$ python -q
>>> import numpy as np
>>> np.set_printoptions(precision=2, suppress=True, linewidth=120)
>>> def tidy(a):
...     return np.round(a, 2) + 0
... 
>>> O, _ = np.linalg.qr(np.array([[-0.5, -0.4, -1.7, 0.6, -1.2],
...     [-0.4, -1.0, -1.1, 0.2, -0.4],
...     [0.0, 1.8, -0.3, 0.7, -1.5],
...     [-0.4, 0.4, 0.0, 0.7, 1.0],
...     [1.4, 0.2, 0.4, 0.8, 0.5]]))
>>> evecs, _ = np.linalg.qr(np.array([[0.4, -0.5, 0.0, -0.1, -1.5, 0.5],
...     [0.3, 1.3, -0.6, 0.0, 0.2, 1.4],
...     [-0.2, -0.2, 0.2, -0.2, 0.0, 0.3],
...     [0.2, 0.2, -1.5, -0.7, 0.3, 1.1],
...     [2.9, -0.6, 0.9, 0.3, 0.2, -1.2],
...     [0.4, -0.9, -0.1, -0.5, 0.5, 1.1]]))
>>> sig = 10 * 0.2 ** np.arange(5)
>>> M = O[:, :5] * sig @ evecs[:5]
>>> tidy(M)
array([[ 0.42, -0.63, -0.51, -0.32, -2.99, -0.42],
       [ 0.42,  0.04, -0.47, -0.09, -2.5 , -0.62],
       [-0.18, -1.42,  0.15, -0.53,  0.33,  0.72],
       [ 0.29, -1.01, -0.45, -0.74, -2.16, -0.21],
       [-1.17,  2.33,  1.43,  1.99,  7.92,  1.41]])
>>> u, g = M[4], M[3]
>>> print(tidy(u @ g))
-22.23
>>> tidy(u @ u)
np.float64(77.53)
>>> pr = (u @ g) / (u @ u) * u
>>> np.linalg.matrix_rank(np.outer(u, g))
np.int64(1)
>>> tidy((g - pr) @ u)
np.float64(0.0)
>>> tidy(np.linalg.norm(u + g) ** 2 + np.linalg.norm(u - g) ** 2)
np.float64(168.2)
>>> print(tidy(M.reshape(2, -1)))
[[ 0.42 -0.63 -0.51 -0.32 -2.99 -0.42  0.42  0.04 -0.47 -0.09 -2.5  -0.62 -0.18 -1.42  0.15]
 [-0.53  0.33  0.72  0.29 -1.01 -0.45 -0.74 -2.16 -0.21 -1.17  2.33  1.43  1.99  7.92  1.41]]
>>> tidy(M.reshape(-1, 2))
array([[ 0.42, -0.63],
       [-0.51, -0.32],
       [-2.99, -0.42],
       [ 0.42,  0.04],
       [-0.47, -0.09],
       [-2.5 , -0.62],
       [-0.18, -1.42],
       [ 0.15, -0.53],
       [ 0.33,  0.72],
       [ 0.29, -1.01],
       [-0.45, -0.74],
       [-2.16, -0.21],
       [-1.17,  2.33],
       [ 1.43,  1.99],
       [ 7.92,  1.41]])
>>> tidy(M.ravel(order="F"))
array([ 0.42,  0.42, -0.18,  0.29, -1.17, -0.63,  0.04, -1.42, -1.01,  2.33, -0.51, -0.47,  0.15, -0.45,  1.43, -0.32,
       -0.09, -0.53, -0.74,  1.99, -2.99, -2.5 ,  0.33, -2.16,  7.92, -0.42, -0.62,  0.72, -0.21,  1.41])
>>> blk = M.reshape(5, 2, -1)
>>> tidy(np.einsum("ihd,ihd->ih", blk, blk))
array([[ 0.83,  9.21],
       [ 0.4 ,  6.66],
       [ 2.06,  0.91],
       [ 1.31,  5.27],
       [ 8.84, 68.69]])
>>> tidy(blk.transpose(1, 0, 2))
array([[[ 0.42, -0.63, -0.51],
        [ 0.42,  0.04, -0.47],
        [-0.18, -1.42,  0.15],
        [ 0.29, -1.01, -0.45],
        [-1.17,  2.33,  1.43]],

       [[-0.32, -2.99, -0.42],
        [-0.09, -2.5 , -0.62],
        [-0.53,  0.33,  0.72],
        [-0.74, -2.16, -0.21],
        [ 1.99,  7.92,  1.41]]])
>>> cov = M.T @ M
>>> tidy(np.diag(cov))
array([ 1.84,  8.84,  2.75,  4.9 , 82.73,  3.1 ])
>>> tidy(np.trace(cov)), tidy((M ** 2).sum())
(np.float64(104.17), np.float64(104.17))
>>> tidy(np.linalg.eigvalsh(cov)[::-1])
array([100.  ,   4.  ,   0.16,   0.01,   0.  ,   0.  ])
>>> K = np.load("m.npy")
>>> tidy(K)
array([[ 0.57, -0.21, -0.33,  0.05,  0.23,  0.36,  0.2 ,  0.05],
       [-0.21,  0.42,  0.17,  0.13, -0.51, -0.08,  0.47, -0.1 ],
       [-0.33,  0.17,  0.64,  0.33,  0.02, -0.13,  0.22, -0.34],
       [ 0.05,  0.13,  0.33,  0.65,  0.23,  0.23,  0.63,  0.34],
       [ 0.23, -0.51,  0.02,  0.23,  0.88,  0.19, -0.32,  0.39],
       [ 0.36, -0.08, -0.13,  0.23,  0.19,  0.3 ,  0.33,  0.17],
       [ 0.2 ,  0.47,  0.22,  0.63, -0.32,  0.33,  1.17,  0.08],
       [ 0.05, -0.1 , -0.34,  0.34,  0.39,  0.17,  0.08,  1.38]])
>>> rng = np.random.default_rng(8590)
>>> idx = rng.permutation(8)
>>> idx
array([6, 1, 3, 0, 4, 2, 7, 5])
>>> Y = K[idx][:, idx]
>>> np.trace(Y)
np.float64(6.0)
>>> np.allclose(K[:-1].T @ np.linalg.lstsq(K[:-1].T, K[-1])[0], K[-1])
True
>>> np.unique(K.round(6), axis=0).shape
(8, 8)
>>> print(tidy(K @ np.linalg.pinv(K) @ K))
[[ 0.57 -0.21 -0.33  0.05  0.23  0.36  0.2   0.05]
 [-0.21  0.42  0.17  0.13 -0.51 -0.08  0.47 -0.1 ]
 [-0.33  0.17  0.64  0.33  0.02 -0.13  0.22 -0.34]
 [ 0.05  0.13  0.33  0.65  0.23  0.23  0.63  0.34]
 [ 0.23 -0.51  0.02  0.23  0.88  0.19 -0.32  0.39]
 [ 0.36 -0.08 -0.13  0.23  0.19  0.3   0.33  0.17]
 [ 0.2   0.47  0.22  0.63 -0.32  0.33  1.17  0.08]
 [ 0.05 -0.1  -0.34  0.34  0.39  0.17  0.08  1.38]]
>>> arr = np.load("layer7.npy")
>>> arr
array([[3, 2, 5, 3, 4, 2, 5, 4, 2],
       [3, 1, 5, 2, 0, 5, 5, 0, 2],
       [0, 4, 3, 1, 4, 5, 5, 4, 0],
       [1, 4, 2, 2, 0, 3, 4, 5, 0],
       [5, 4, 1, 1, 0, 5, 4, 0, 1],
       [5, 2, 3, 5, 4, 0, 1, 0, 5],
       [4, 4, 0, 3, 1, 0, 5, 2, 5],
       [4, 3, 2, 2, 2, 0, 5, 4, 4],
       [0, 0, 0, 5, 3, 1, 5, 5, 5]])
>>> Y = arr / np.sqrt((arr ** 2).mean(axis=1, keepdims=True))
>>> tidy(np.linalg.norm(Y, axis=1))
array([3., 3., 3., 3., 3., 3., 3., 3., 3.])
>>> np.linalg.matrix_rank(arr - arr.mean(axis=1, keepdims=True))
np.int64(8)
>>> np.linalg.matrix_power(arr, 3)
array([[2126, 1969, 1655, 2007, 1406, 1531, 3257, 1924, 2153],
       [1597, 1577, 1241, 1527, 1049, 1306, 2581, 1576, 1584],
       [1688, 1603, 1469, 1752, 1265, 1366, 2778, 1705, 1766],
       [1379, 1369, 1157, 1410, 1026, 1118, 2341, 1465, 1462],
       [1373, 1462, 1168, 1426, 1064, 1230, 2395, 1552, 1408],
       [1821, 1710, 1313, 1643, 1160, 1190, 2623, 1560, 1807],
       [1608, 1602, 1194, 1627, 1121, 1133, 2641, 1702, 1754],
       [1811, 1747, 1351, 1771, 1225, 1277, 2895, 1798, 1921],
       [1567, 1453, 1183, 1578, 1006, 1057, 2573, 1630, 1727]])
>>> print(np.trace(arr))
23
>>> tidy(np.linalg.det(arr))
np.float64(-497599.0)
>>> np.allclose(arr @ arr.T, arr.T @ arr)
False
>>> tidy(np.sort(np.abs(np.linalg.eigvals(arr))))
array([ 1.45,  1.45,  2.94,  2.94,  5.56,  5.56,  5.59,  6.49, 24.49])
>>> arr @ arr
array([[ 84,  92,  64,  71,  59,  72, 135,  83,  75],
       [ 59,  65,  54,  70,  63,  44,  93,  62,  68],
       [ 94,  78,  58,  65,  45,  58, 105,  43,  78],
       [ 68,  59,  54,  54,  38,  38,  91,  50,  65],
       [ 69,  48,  65,  68,  51,  39,  84,  42,  68],
       [ 50,  64,  58,  64,  48,  75, 116,  84,  48],
       [ 60,  54,  51,  71,  40,  47, 116,  74,  75],
       [ 69,  67,  55,  69,  49,  53, 126,  80,  77],
       [ 65,  69,  26,  68,  34,  35, 108,  80,  78]])
>>> print((arr - arr.T) / 2)
[[ 0.  -0.5  2.5  1.  -0.5 -1.5  0.5  0.   1. ]
 [ 0.5  0.   0.5 -1.  -2.   1.5  0.5 -1.5  1. ]
 [-2.5 -0.5  0.  -0.5  1.5  1.   2.5  1.   0. ]
 [-1.   1.   0.5  0.  -0.5 -1.   0.5  1.5 -2.5]
 [ 0.5  2.  -1.5  0.5  0.   0.5  1.5 -1.  -1. ]
 [ 1.5 -1.5 -1.   1.  -0.5  0.   0.5  0.   2. ]
 [-0.5 -0.5 -2.5 -0.5 -1.5 -0.5  0.  -1.5  0. ]
 [ 0.   1.5 -1.  -1.5  1.   0.   1.5  0.  -0.5]
 [-1.  -1.   0.   2.5  1.  -2.   0.   0.5  0. ]]
>>> tidy(np.linalg.norm(arr) ** 2 / np.linalg.norm(arr, 2) ** 2)
np.float64(1.38)
>>> tidy(np.linalg.norm(arr, 1)), tidy(np.linalg.norm(arr, np.inf))
(np.float64(39.0), np.float64(30.0))
>>> np.linalg.norm(arr, axis=1).argmax()
np.int64(0)
>>> u = np.array([-1, 0, 1, 1, -3, -4, 5, 4, 3])
>>> Y = arr + np.outer(u, np.eye(9)[6])
>>> print(tidy(np.linalg.det(Y) / np.linalg.det(arr)), tidy(1 + np.linalg.solve(arr, u)[6]))
1.83 1.83
>>> np.linalg.matrix_rank(np.linalg.inv(Y) - np.linalg.inv(arr), tol=1e-8)
np.int64(1)
>>> Y
array([[ 3.,  2.,  5.,  3.,  4.,  2.,  4.,  4.,  2.],
       [ 3.,  1.,  5.,  2.,  0.,  5.,  5.,  0.,  2.],
       [ 0.,  4.,  3.,  1.,  4.,  5.,  6.,  4.,  0.],
       [ 1.,  4.,  2.,  2.,  0.,  3.,  5.,  5.,  0.],
       [ 5.,  4.,  1.,  1.,  0.,  5.,  1.,  0.,  1.],
       [ 5.,  2.,  3.,  5.,  4.,  0., -3.,  0.,  5.],
       [ 4.,  4.,  0.,  3.,  1.,  0., 10.,  2.,  5.],
       [ 4.,  3.,  2.,  2.,  2.,  0.,  9.,  4.,  4.],
       [ 0.,  0.,  0.,  5.,  3.,  1.,  8.,  5.,  5.]])
